$ python3 -q
>>> import numpy as np
>>> np.set_printoptions(precision=3, suppress=True, linewidth=200)
>>> mat = np.loadtxt("arr.csv", delimiter=",")
>>> mat
array([[-20.234, -40.394,  -3.73 ,   0.772, -14.146,  44.378,   3.991,  45.573,  43.554],
       [-19.536, -38.424,  -5.123,   1.464, -14.766,  45.093,   5.832,  43.497,  45.836],
       [-21.898, -40.09 ,  -4.247,  -0.332, -16.009,  44.701,   5.029,  44.679,  43.577],
       [-19.229, -39.433,  -6.201,   1.229, -16.314,  44.45 ,   3.823,  45.504,  43.77 ],
       [-18.2  , -39.572,  -2.673,  -0.165, -15.9  ,  44.333,   4.343,  44.574,  46.005],
       [-19.6  , -38.695,  -5.365,   1.361, -15.245,  45.118,   3.11 ,  44.255,  44.322],
       [-21.018, -41.304,  -4.441,   0.103, -15.854,  46.412,   4.688,  45.844,  44.971],
       [-19.696, -38.937,  -6.636,   0.069, -15.606,  44.726,   4.703,  45.259,  44.057],
       [-19.625, -42.125,  -3.895,  -1.424, -14.027,  44.746,   4.754,  44.62 ,  43.845],
       [-18.35 , -38.566,  -2.469,   1.094, -15.925,  46.303,   3.4  ,  45.156,  45.911],
       [-20.396, -38.411,  -6.758,   1.844, -15.797,  44.958,   4.114,  45.108,  44.438],
       [-21.722, -42.008,  -4.812,  -0.729, -14.2  ,  46.15 ,   3.844,  44.06 ,  43.78 ],
       [-20.698, -39.355,  -5.09 ,   0.674, -14.068,  46.447,   4.917,  46.156,  45.175],
       [-19.613, -38.427,  -5.573,  -1.435, -14.553,  45.49 ,   4.21 ,  46.188,  44.541],
       [-19.009, -40.501,  -3.938,   0.17 , -15.014,  44.483,   6.149,  44.095,  44.424],
       [-20.347, -40.555,  -5.303,  -1.288, -14.014,  45.024,   5.108,  44.366,  44.362]])
>>> x0 = np.array([3, 3, 0, 2, 2, -1, 1, 3, -3])
>>> target = mat @ x0
>>> np.round(np.linalg.solve(mat.T @ mat, mat.T @ target), 3) + 0
array([ 3.,  3.,  0.,  2.,  2., -1.,  1.,  3., -3.])
>>> rng = np.random.default_rng(456387)
>>> target = target + 0.3 * rng.normal(size=16)
>>> target
array([-242.874, -246.722, -254.871, -241.614, -249.384, -244.02 , -257.31 , -243.513, -253.939, -245.858, -243.531, -262.726, -245.495, -242.308, -247.279, -253.27 ])
>>> b, *_ = np.linalg.lstsq(mat, target)
>>> np.round(np.linalg.norm(target - mat @ b), 3)
np.float64(1.074)
>>> O, Rm = np.linalg.qr(mat)
>>> np.abs(np.diag(Rm))
array([79.897,  7.493,  4.295,  4.005,  3.434,  4.505,  3.063,  3.065,  1.938])
>>> np.allclose(Rm.T @ Rm, mat.T @ mat)
True
>>> np.round(O.T @ O, 3) + 0
array([[1., 0., 0., 0., 0., 0., 0., 0., 0.],
       [0., 1., 0., 0., 0., 0., 0., 0., 0.],
       [0., 0., 1., 0., 0., 0., 0., 0., 0.],
       [0., 0., 0., 1., 0., 0., 0., 0., 0.],
       [0., 0., 0., 0., 1., 0., 0., 0., 0.],
       [0., 0., 0., 0., 0., 1., 0., 0., 0.],
       [0., 0., 0., 0., 0., 0., 1., 0., 0.],
       [0., 0., 0., 0., 0., 0., 0., 1., 0.],
       [0., 0., 0., 0., 0., 0., 0., 0., 1.]])
>>> np.trace(O @ O.T)
np.float64(9.0)
>>> O.shape, Rm.shape
((16, 9), (9, 9))
>>> Y = np.c_[mat[:, :1] @ np.array([[1]]), np.array([0, -3, -3, 1, -1, -2, 2, 1, 0, 2, 0, 0, -1, 0, -3, 2])]
>>> Y
array([[-20.234,   0.   ],
       [-19.536,  -3.   ],
       [-21.898,  -3.   ],
       [-19.229,   1.   ],
       [-18.2  ,  -1.   ],
       [-19.6  ,  -2.   ],
       [-21.018,   2.   ],
       [-19.696,   1.   ],
       [-19.625,   0.   ],
       [-18.35 ,   2.   ],
       [-20.396,   0.   ],
       [-21.722,   0.   ],
       [-20.698,  -1.   ],
       [-19.613,   0.   ],
       [-19.009,  -3.   ],
       [-20.347,   2.   ]])
>>> np.linalg.matrix_rank(Y)
np.int64(2)
>>> np.linalg.matrix_rank(np.c_[mat, Y])
np.int64(10)
>>> np.round(np.linalg.lstsq(mat, Y[:, 0])[0], 3) + 0
array([1., 0., 0., 0., 0., 0., 0., 0., 0.])
>>> np.linalg.matrix_rank(mat, rtol=0.1)
np.int64(1)
>>> np.linalg.cond(mat) > 100
np.True_
>>> np.argsort(-np.linalg.norm(mat, axis=0).round(6), kind="stable")[:3]
array([5, 7, 8])
>>> round(float(np.linalg.norm(mat, 2) / np.linalg.norm(mat)), 3)
1.0
>>> left, s, vt = np.linalg.svd(mat)
>>> s
array([364.344,   6.48 ,   5.569,   3.537,   3.381,   3.041,   2.392,   2.215,   1.145])
>>> np.argmax(s[:-1] / (s[1:] + 1e-6)) + 1
np.int64(1)
>>> Y = left[:, :1] @ np.diag(s[:1]) @ vt[:1]
>>> np.round(np.linalg.norm(mat - Y) / np.linalg.norm(mat), 3)
np.float64(0.03)
>>> round(float(np.abs(mat - Y).max()), 3)
2.316
>>> arr = np.array([[1, 1, 0], [9, 0, 0], [0, 0, 8]])
>>> arr
array([[1, 1, 0],
       [9, 0, 0],
       [0, 0, 8]])
>>> # 2 groups of indices that never mix
>>> def softmax(z):
...     e = np.exp(z - z.max(axis=-1, keepdims=True))
...     return e / e.sum(axis=-1, keepdims=True)
... 
>>> np.round(softmax(10 * arr[0]), 3) + 0
array([0.5, 0.5, 0. ])
>>> softmax(arr).sum(axis=1)
array([1., 1., 1.])
>>> att = arr @ arr.T / np.sqrt(3)
>>> np.round(softmax(att + np.triu(np.full(att.shape, -np.inf), 1)), 3) + 0
array([[1., 0., 0.],
       [0., 1., 0.],
       [0., 0., 1.]])
>>> softmax(att)[0] @ arr
array([8.814, 0.017, 0.043])
>>> np.round(softmax(att), 3) + 0
array([[0.017, 0.977, 0.005],
       [0.   , 1.   , 0.   ],
       [0.   , 0.   , 1.   ]])
>>> x0 = np.array([1, -2, 2])
>>> h = np.maximum(arr @ x0, 0)
>>> arr * (h > 1e-9)[:, None]
array([[0, 0, 0],
       [9, 0, 0],
       [0, 0, 8]])
>>> x0 = np.array([-2, -2, 0])
>>> target = arr @ x0
>>> target
array([ -4, -18,   0])
>>> np.linalg.solve(arr, 3 * target)
array([-6., -6.,  0.])
>>> np.linalg.solve(arr.T, arr[2])
array([ 0., -0.,  1.])
>>> np.linalg.solve(arr, target + arr[:, 1])
array([-2., -1.,  0.])
